% python3 -q
>>> import numpy as np
>>> import numpy.linalg as la
>>> np.set_printoptions(suppress=True, linewidth=160)
>>> rnd = lambda a: np.round(a, 3) + 0
>>> K = np.loadtxt("a.csv", delimiter=",")
>>> rnd(K)
array([[-0.352,  0.237, -0.09 , -0.088,  0.594, -0.48 , -0.145, -0.228, -0.322,  0.073, -0.05 , -0.191],
       [-0.352, -0.181, -0.183,  0.102,  0.346,  0.265,  0.415,  0.293,  0.155, -0.269, -0.503, -0.021],
       [ 0.   ,  0.456, -0.418, -0.236,  0.115,  0.254,  0.181,  0.215, -0.088,  0.398,  0.168,  0.459],
       [ 0.247, -0.06 , -0.22 , -0.149, -0.022,  0.096, -0.031,  0.135,  0.092,  0.547, -0.249, -0.683],
       [ 0.106,  0.241, -0.292, -0.308, -0.453, -0.066,  0.075, -0.086, -0.46 , -0.414, -0.368, -0.097],
       [ 0.176, -0.195,  0.269,  0.015,  0.03 , -0.063,  0.753, -0.322, -0.34 ,  0.255,  0.031,  0.03 ],
       [-0.035,  0.123,  0.109,  0.692, -0.09 ,  0.141, -0.166,  0.306, -0.546,  0.172, -0.125, -0.009],
       [-0.74 , -0.202, -0.203,  0.03 , -0.454,  0.086,  0.014, -0.265, -0.002,  0.26 ,  0.124, -0.055],
       [ 0.07 , -0.245, -0.398,  0.065,  0.131,  0.096,  0.129,  0.184, -0.235, -0.314,  0.661, -0.324],
       [ 0.211, -0.507, -0.476,  0.154, -0.035, -0.49 , -0.09 ,  0.057, -0.007,  0.149, -0.181,  0.373],
       [-0.07 , -0.477,  0.249, -0.505,  0.15 ,  0.302, -0.318,  0.16 , -0.418,  0.08 , -0.058,  0.16 ],
       [-0.211,  0.051,  0.277, -0.213, -0.23 , -0.5  ,  0.215,  0.679,  0.022,  0.051,  0.12 , -0.061]])
>>> rnd(np.abs(K).max())
np.float64(0.753)
>>> rnd(K.mean(axis=0))
array([-0.079, -0.063, -0.115, -0.037,  0.007, -0.03 ,  0.086,  0.094, -0.179,  0.082, -0.036, -0.035])
>>> rnd(K.sum(axis=1))
array([-1.043,  0.067,  1.504, -0.296, -2.123,  0.639,  0.572, -1.407, -0.18 , -0.841, -0.746,  0.2  ])
>>> K.shape
(12, 12)
>>> rnd(la.svd(K, compute_uv=False))
array([1., 1., 1., 1., 1., 1., 1., 1., 1., 1., 1., 1.])
>>> la.matrix_rank(K)
np.int64(12)
>>> np.count_nonzero(K)
np.int64(143)
>>> np.unravel_index(np.abs(K).argmax(), K.shape)
(np.int64(5), np.int64(6))
>>> rnd(la.pinv(K))
array([[-0.352, -0.352,  0.   ,  0.247,  0.106,  0.176, -0.035, -0.74 ,  0.07 ,  0.211, -0.07 , -0.211],
       [ 0.237, -0.181,  0.456, -0.06 ,  0.241, -0.195,  0.123, -0.202, -0.245, -0.507, -0.477,  0.051],
       [-0.09 , -0.183, -0.418, -0.22 , -0.292,  0.269,  0.109, -0.203, -0.398, -0.476,  0.249,  0.277],
       [-0.088,  0.102, -0.236, -0.149, -0.308,  0.015,  0.692,  0.03 ,  0.065,  0.154, -0.505, -0.213],
       [ 0.594,  0.346,  0.115, -0.022, -0.453,  0.03 , -0.09 , -0.454,  0.131, -0.035,  0.15 , -0.23 ],
       [-0.48 ,  0.265,  0.254,  0.096, -0.066, -0.063,  0.141,  0.086,  0.096, -0.49 ,  0.302, -0.5  ],
       [-0.145,  0.415,  0.181, -0.031,  0.075,  0.753, -0.166,  0.014,  0.129, -0.09 , -0.318,  0.215],
       [-0.228,  0.293,  0.215,  0.135, -0.086, -0.322,  0.306, -0.265,  0.184,  0.057,  0.16 ,  0.679],
       [-0.322,  0.155, -0.088,  0.092, -0.46 , -0.34 , -0.546, -0.002, -0.235, -0.007, -0.418,  0.022],
       [ 0.073, -0.269,  0.398,  0.547, -0.414,  0.255,  0.172,  0.26 , -0.314,  0.149,  0.08 ,  0.051],
       [-0.05 , -0.503,  0.168, -0.249, -0.368,  0.031, -0.125,  0.124,  0.661, -0.181, -0.058,  0.12 ],
       [-0.191, -0.021,  0.459, -0.683, -0.097,  0.03 , -0.009, -0.055, -0.324,  0.373,  0.16 , -0.061]])
>>> rnd(la.svd(K, compute_uv=False))
array([1., 1., 1., 1., 1., 1., 1., 1., 1., 1., 1., 1.])
>>> Q, Rm = la.qr(K)
>>> rnd(np.abs(np.diag(Rm)))
array([1., 1., 1., 1., 1., 1., 1., 1., 1., 1., 1., 1.])
>>> rnd(Q)
array([[-0.352,  0.237, -0.09 , -0.088,  0.594, -0.48 , -0.145, -0.228, -0.322,  0.073, -0.05 , -0.191],
       [-0.352, -0.181, -0.183,  0.102,  0.346,  0.265,  0.415,  0.293,  0.155, -0.269, -0.503, -0.021],
       [ 0.   ,  0.456, -0.418, -0.236,  0.115,  0.254,  0.181,  0.215, -0.088,  0.398,  0.168,  0.459],
       [ 0.247, -0.06 , -0.22 , -0.149, -0.022,  0.096, -0.031,  0.135,  0.092,  0.547, -0.249, -0.683],
       [ 0.106,  0.241, -0.292, -0.308, -0.453, -0.066,  0.075, -0.086, -0.46 , -0.414, -0.368, -0.097],
       [ 0.176, -0.195,  0.269,  0.015,  0.03 , -0.063,  0.753, -0.322, -0.34 ,  0.255,  0.031,  0.03 ],
       [-0.035,  0.123,  0.109,  0.692, -0.09 ,  0.141, -0.166,  0.306, -0.546,  0.172, -0.125, -0.009],
       [-0.74 , -0.202, -0.203,  0.03 , -0.454,  0.086,  0.014, -0.265, -0.002,  0.26 ,  0.124, -0.055],
       [ 0.07 , -0.245, -0.398,  0.065,  0.131,  0.096,  0.129,  0.184, -0.235, -0.314,  0.661, -0.324],
       [ 0.211, -0.507, -0.476,  0.154, -0.035, -0.49 , -0.09 ,  0.057, -0.007,  0.149, -0.181,  0.373],
       [-0.07 , -0.477,  0.249, -0.505,  0.15 ,  0.302, -0.318,  0.16 , -0.418,  0.08 , -0.058,  0.16 ],
       [-0.211,  0.051,  0.277, -0.213, -0.23 , -0.5  ,  0.215,  0.679,  0.022,  0.051,  0.12 , -0.061]])
>>> np.allclose(Rm.T @ Rm, K.T @ K)
True
>>> vec = np.array([-9, 0, 4, 5, 6, -4, -1, -3, 0, -6, -2, -9])
>>> rnd(np.sort(np.abs(np.degrees(np.angle(la.eigvals(K))))))
array([  0.   ,  42.321,  42.321,  70.793,  70.793, 122.988, 122.988, 132.19 , 132.19 , 168.075, 168.075, 180.   ])
>>> 12 - la.matrix_rank(K - np.eye(12), tol=1e-8)
np.int64(1)
>>> rnd(np.abs(la.eigvals(K)))
array([1., 1., 1., 1., 1., 1., 1., 1., 1., 1., 1., 1.])
>>> rnd(la.norm(vec)), rnd(la.norm(K @ vec))
(np.float64(17.464), np.float64(17.464))
>>> arr = np.loadtxt("data.csv", delimiter=",")
>>> arr
array([[-0.6,  1.2, -0.8,  0.9, -1. , -0.9, -0.2,  0.4,  0. , -0.9,  0.8,  0.3],
       [ 1. ,  1.2, -0.3,  0.3,  0.3,  0.7, -0.7,  0.4,  0.2, -0.8,  0.8, -1.3],
       [-2. ,  0.4, -1.8,  1. ,  0.6, -0.4,  0.3, -0.8, -0.6,  0.7, -0.4, -2.2],
       [-0.4, -1.3, -0.4, -0.1,  0.4,  0.7, -0.6, -1.7, -0.9,  0.1, -0.5, -1.3],
       [ 0.6,  0.4, -1.2,  0.4, -1.3, -1. ,  1.1, -0.8,  0.4, -1.8,  1.5,  0.6],
       [-0.9, -0.8, -0.3,  1.6,  0.1,  0.9, -0.6, -0.2, -0.4, -0.4,  1.1,  0.2],
       [-5.1, -3. , -2.1,  1.8,  0.9, -3.3, -0.9, -0.3,  6. , -6.6, -5.1, -1.8],
       [-0.1,  0.3,  1.5, -1.8, -0.8, -0.2,  0.1, -0.5,  0. ,  1.4,  1.1,  1.2],
       [-0.7, -0.4, -1.8,  0.5, -1.9, -0.1, -1.1,  0.2,  0.5,  1.7, -1.2,  0.9],
       [ 0.4,  1.3,  1.1, -0.7,  0.6, -0.6, -0.5,  1.8, -0.9,  0.4, -1.7, -0.7],
       [-1.7,  1. , -1.3, -0.7, -0.7,  0.2,  0.2,  0.5,  0. , -0.3, -0.6,  0.1],
       [-0.7, -0.7, -0.5, -1. , -0.8,  0.8,  2. , -1.4, -0.3, -0.3, -0.1,  0.4],
       [-0.1,  1.7, -0.2, -0.2, -0.3,  1.3, -0.3,  0.8, -1.9,  0.9,  1.2,  0.8],
       [-0.6,  0.1,  0.8,  1. ,  0.8,  2.5, -1.6,  1.7, -2.4,  1.4,  1.3, -0.9],
       [-0.5, -1.8,  0.2,  0.4, -0.7,  0. , -0.1, -0.6, -1.2,  0.7, -1.2, -2.5],
       [-0.3,  0.4,  3.1,  1.3, -0.3, -1.2,  1.3, -0.3,  0.5,  1.2,  0.2,  1.9],
       [-1. ,  0.1, -1.1,  0.1,  1.1, -0.3,  0.9,  0.5,  1. , -0.1, -0.7,  1.2],
       [ 0.5, -0.6,  0.7,  0. , -0.6, -0.3,  0.9,  0.6,  0.7, -1.4,  1.1,  0.4],
       [-0.6, -0.2, -0.6, -1.2,  0.3,  0.5, -0.9,  1.8, -0.2,  0.4, -0.6,  1.3],
       [ 1.3,  1.1,  0.7,  0.2,  1.1,  1.2, -1.1,  0. ,  0.2,  1.4,  0.2,  0.5],
       [-1.6,  0.3,  0.1,  2.2, -2.3, -0.5, -1.3, -0.4,  0.9, -0.3, -0.3,  0.5],
       [-1.7, -0.4,  0.1, -0.9,  0.6, -0.5,  0.4, -0.5,  2. , -0.4, -1. , -1.1],
       [ 0.4,  0.1, -1.6, -0.3,  0.8,  0.2,  0. ,  1.4, -1. ,  0.3, -0.8,  0.8],
       [-1. ,  1.3, -2.1,  0.1, -0.3,  0.8, -0.1,  0. ,  0.2,  0.3,  1.1, -0.4],
       [ 0. ,  1. ,  1.5, -0.7, -0.4, -0.5, -1.2, -0.6,  0.1, -0.4,  0.2,  0.2],
       [ 0.7,  1.4,  0.3,  0.9,  1.1,  0.4,  0.2,  1.1,  0.2, -0.4, -0.4, -1.9],
       [ 0.7, -1.6, -0.3,  1.7, -1.5,  0.6, -0.1,  0.9,  0.3, -0.9,  0.8, -1.2],
       [ 0.5, -0.6, -0.1,  2.3, -0.3,  0.1,  0.6, -1.1,  0.4, -0.2,  1.2, -2.3],
       [-1.3, -0.7,  1.8,  0. ,  0.6, -1. ,  0.6,  1. ,  0.3,  0.2,  0.8,  1.7],
       [ 0.5, -1.4, -0.1,  2.2, -1.3,  0.7, -0.1, -0.8,  0.4,  0.8, -1.1,  0.7],
       [ 1.5,  0.9, -0.7,  2.4, -0.7,  1.9, -0.8,  1. ,  0.2, -0.2, -0.4,  0.4],
       [ 1.4, -0.5, -0.2,  1.5,  0.4, -0.3,  0.5, -0.4, -1.1, -0.6, -1.1, -0.7],
       [-0.4,  1.8, -1.9,  0. , -1.2,  0.4, -0.7, -0.1,  2. ,  0.8,  0.2, -0.6],
       [-2.8, -0.8, -0.5, -0.2, -1. ,  1.3,  1.5,  0.3, -0.8,  0.5,  0.4, -0.1]])
>>> cent = arr[[12, 7]].astype(float)
>>> for _ in range(7):
...     labels = la.norm(arr[:, None] - cent, axis=-1).argmin(axis=1)
...     cent = np.array([arr[labels == j].mean(axis=0) for j in range(2)])
... 
>>> labels
array([0, 0, 0, 0, 1, 0, 1, 1, 0, 0, 0, 1, 0, 0, 0, 1, 1, 1, 0, 0, 1, 1, 0, 0, 1, 0, 0, 0, 1, 0, 0, 0, 0, 0])
>>> np.abs(cent[1] - cent[0]).argmax()
np.int64(8)
>>> vec = np.array([3, -2, -3, 3, -1, -1, -3, -1, -3, -1, 0, -3])
>>> rnd(arr @ np.ones(12))
array([ -0.8,   1.8,  -5.2,  -6. ,  -1.1,   0.3, -19.5,   2.2,  -3.4,   0.5,  -3.3,  -2.6,   3.7,   4.1,  -7.3,   7.8,   1.7,   2. ,   0. ,   6.8,  -2.7,
        -3.4,   0.3,  -0.1,  -0.8,   3.6,  -0.6,   0.5,   4. ,   0.5,   5.5,  -1.1,   0.3,  -2.2])
>>> np.sign((arr @ vec).round(6))
array([ 1.,  1.,  1.,  1.,  1.,  1.,  1., -1.,  1., -1., -1., -1., -1.,  1.,  1., -1., -1., -1., -1., -1.,  1., -1.,  1.,  1., -1.,  1.,  1.,  1., -1.,  1.,
        1.,  1., -1., -1.])
>>> gram = arr.T @ arr
>>> rnd(la.svd(arr, compute_uv=False) ** 2)
array([202.241,  66.315,  50.755,  47.375,  43.178,  35.575,  26.304,  24.641,  16.321,  13.886,  10.499,   7.362])
>>> rnd(np.diag(gram))
array([62.74, 41.1 , 48.66, 45.84, 29.27, 35.99, 24.57, 27.05, 63.6 , 66.46, 52.42, 46.75])
>>> np.allclose(gram, gram.T)
True
>>> (arr @ arr.T).shape
(34, 34)
>>> rnd(la.eigvalsh(gram)[::-1])
array([202.241,  66.315,  50.755,  47.375,  43.178,  35.575,  26.304,  24.641,  16.321,  13.886,  10.499,   7.362])
>>> M = np.load("dump.npy")
>>> M
array([[  4,   8,   8,   4,   4,   6,   0,   3,   2,   6],
       [  9,   9,   9,   8,   1,   2,   7,   1,   9,   9],
       [  7,   3,   5,   1,   0,   8,   8,   5,   7,   3],
       [  1,   9,   7,   8,   4,   6,   4,   7,   5,   6],
       [  2,   0,   3,   9,   3,   5,   7,   2,   5,   0],
       [  7,   7,   3,   6,   3,   9,   4,   7,   0,   4],
       [  9,   0,   4,   0,   9,   2,   1,   0,   2,   8],
       [  0,   8,   2,   2,   8,   0,   9,   8,   8,   6],
       [  7,   0,   5,   6,   5,   0,   3,   9,   2,   5],
       [  8,   4,   0,   1,   1,   9,   5,   1,   0,   8],
       [  8,   0,   4,   7,   6,   8,   0,   2,   2,   2],
       [-14, -10, -10, -12,   2,   2, -14,   1, -16, -12]])
>>> vec = np.array([-2, -4, 2, 7, 6, -8, 6, 1, -5, 7])
>>> target = M @ vec
>>> rnd(la.solve(M.T @ M, M.T @ target))
array([-2., -4.,  2.,  7.,  6., -8.,  6.,  1., -5.,  7.])
>>> rnd(la.lstsq(M, target)[0])
array([-2., -4.,  2.,  7.,  6., -8.,  6.,  1., -5.,  7.])
>>> rnd(la.pinv(M) @ M)
array([[1., 0., 0., 0., 0., 0., 0., 0., 0., 0.],
       [0., 1., 0., 0., 0., 0., 0., 0., 0., 0.],
       [0., 0., 1., 0., 0., 0., 0., 0., 0., 0.],
       [0., 0., 0., 1., 0., 0., 0., 0., 0., 0.],
       [0., 0., 0., 0., 1., 0., 0., 0., 0., 0.],
       [0., 0., 0., 0., 0., 1., 0., 0., 0., 0.],
       [0., 0., 0., 0., 0., 0., 1., 0., 0., 0.],
       [0., 0., 0., 0., 0., 0., 0., 1., 0., 0.],
       [0., 0., 0., 0., 0., 0., 0., 0., 1., 0.],
       [0., 0., 0., 0., 0., 0., 0., 0., 0., 1.]])
>>> target
array([  15,   71,  -34,   56,   62,   11,   80,   98,  120,   -4,   19, -127])
>>> rng = np.random.default_rng(4130)
>>> target = target + 0.3 * rng.normal(size=12)
>>> rnd(target)
array([  14.746,   71.022,  -34.362,   56.142,   61.883,   11.298,   79.408,   98.396,  119.948,   -4.072,   19.285, -127.254])
>>> b, *_ = la.lstsq(M, target)
>>> rnd(b)
array([-1.954, -3.926,  1.803,  7.07 ,  5.983, -8.005,  5.863,  1.054, -4.866,  6.983])
>>> [round(float(la.norm(la.solve(M.T @ M + lam * np.eye(10), M.T @ target))), 2) for lam in (0, 1, 10, 100)]
[16.74, 15.89, 13.16, 7.87]
>>> W0 = np.loadtxt("out16.csv", delimiter=",")
>>> W0
array([[-3., -1.,  3.,  0.],
       [ 0., -3.,  1.,  3.],
       [-3.,  0.,  0., -1.],
       [-1.,  2., -1.,  3.]])
>>> f = np.array([3, 0, 1, 2])
>>> B = W0 + np.outer(f, np.eye(4)[3])
>>> B
array([[-3., -1.,  3.,  3.],
       [ 0., -3.,  1.,  3.],
       [-3.,  0.,  0.,  0.],
       [-1.,  2., -1.,  5.]])
>>> la.matrix_rank(la.inv(B) - la.inv(W0), tol=1e-8)
np.int64(1)
>>> la.matrix_rank(B - W0)
np.int64(1)
>>> rnd(la.det(B) / la.det(W0)), rnd(1 + la.solve(W0, f)[3])
(np.float64(1.359), np.float64(1.359))
>>> rnd(la.eigvals(W0).sum().real)
np.float64(-3.0)
>>> Q, Rm = la.qr(W0)
>>> rnd(Q.T @ Q)
array([[1., 0., 0., 0.],
       [0., 1., 0., 0.],
       [0., 0., 1., 0.],
       [0., 0., 0., 1.]])
>>> rnd(Q @ Rm)
array([[-3., -1.,  3.,  0.],
       [ 0., -3.,  1.,  3.],
       [-3.,  0.,  0., -1.],
       [-1.,  2., -1.,  3.]])
>>> vec = np.array([0, 1, 2, 1])
>>> target = W0 @ vec
>>> target
array([ 5.,  2., -1.,  3.])
>>> rnd(la.solve(W0, -2 * target))
array([ 0., -2., -4., -2.])
>>> rnd(la.solve(W0, target))
array([0., 1., 2., 1.])
>>> data = np.loadtxt("w.csv", delimiter=",")
>>> data
array([[-0.9,  1.1,  1.3,  1.1,  0.4,  0.8, -1.1,  0.7, -0.1, -0.3,  0.6],
       [ 1. , -1.3,  0.3, -1.4, -0.8, -0.4, -0.3,  0.3,  1.9,  0.4,  1.2],
       [-0.1,  1. ,  1.8,  0.1, -0.9, -0.7,  1. , -0.6,  0.7,  0.4,  0.5],
       [-2.2, -1.6, -1.1,  0. ,  0.4, -1.2, -2.1,  0.3,  0.9,  1. , -2.1],
       [-6.9,  3.9, -6.6,  1.5, -0.3,  1.5, -3. ,  0. ,  1.2,  1.2,  3. ],
       [-0.4,  0.9, -1.6, -0.2, -0.1,  0.3,  0.4, -0.5,  0. , -0.1, -1.8],
       [-0.1,  1.4,  0.4, -0.4, -0.4,  1.2, -0.4,  0.3, -0.4,  0.2, -1. ],
       [ 0.5, -0.8, -0.3, -0.5,  0. , -0.7,  1. , -0.3,  0.3,  0.4,  0.8],
       [ 0.3, -1.4, -1.3,  0.5,  0.2,  0.8, -0.1, -0.7, -1. , -0.9, -0.1],
       [ 0.1,  1.1,  1. , -0.7, -0.4, -0.2,  0.6,  1.9, -0.8, -0.3,  2.1],
       [ 0.8,  0.3,  0.1,  1.2, -0.3, -0.6,  2.1, -0.4, -0.6,  0.1,  0.9]])
>>> vec = np.array([5, -9, -8, -4, 3, -8, -3, 0, 4, -4, 7])
>>> target = data @ vec
>>> b, lr = np.zeros(11), 1 / la.norm(data, 2) ** 2
>>> for i in range(5):
...     b -= lr * data.T @ (data @ b - target)
...     if i % 1 == 0: print(i, round(la.norm(data @ b - target), 3))
... 
0 59.013
1 51.804
2 45.66
3 40.389
4 35.842
>>> rnd(b)
array([ 1.258, -5.857, -2.936, -1.859,  0.117, -2.168, -0.32 , -0.324,  2.085,  0.426,  1.963])
